>>> import numpy as np
>>> np.set_printoptions(precision=4, suppress=True, linewidth=160)
>>> A = np.load("mat.npy")
>>> A
array([[0., 0., 0., 0., 0., 0., 8., 6., 0., 0., 0., 2., 5., 0., 7.],
       [0., 0., 0., 0., 0., 0., 2., 7., 4., 3., 8., 4., 4., 0., 5.],
       [0., 0., 0., 0., 0., 0., 7., 8., 3., 7., 0., 7., 4., 2., 6.],
       [0., 0., 0., 0., 0., 0., 9., 7., 8., 5., 6., 3., 4., 9., 1.],
       [0., 0., 0., 0., 0., 0., 3., 2., 0., 8., 6., 7., 1., 5., 8.],
       [0., 0., 0., 0., 0., 0., 3., 1., 7., 1., 4., 2., 7., 2., 2.],
       [8., 2., 7., 9., 3., 3., 0., 0., 0., 0., 0., 0., 0., 0., 0.],
       [6., 7., 8., 7., 2., 1., 0., 0., 0., 0., 0., 0., 0., 0., 0.],
       [0., 4., 3., 8., 0., 7., 0., 0., 0., 0., 0., 0., 0., 0., 0.],
       [0., 3., 7., 5., 8., 1., 0., 0., 0., 0., 0., 0., 0., 0., 0.],
       [0., 8., 0., 6., 6., 4., 0., 0., 0., 0., 0., 0., 0., 0., 0.],
       [2., 4., 7., 3., 7., 2., 0., 0., 0., 0., 0., 0., 0., 0., 0.],
       [5., 4., 4., 4., 1., 7., 0., 0., 0., 0., 0., 0., 0., 0., 0.],
       [0., 0., 2., 9., 5., 2., 0., 0., 0., 0., 0., 0., 0., 0., 0.],
       [7., 5., 6., 1., 8., 2., 0., 0., 0., 0., 0., 0., 0., 0., 0.]])
>>> # symmetric, so the eigenvalues are real
>>> np.all(np.linalg.eigvalsh(A) > 0)
np.False_
>>> try:
...     np.linalg.cholesky(A)
... except np.linalg.LinAlgError as e:
...     print(repr(e))
... 
LinAlgError('Matrix is not positive definite')
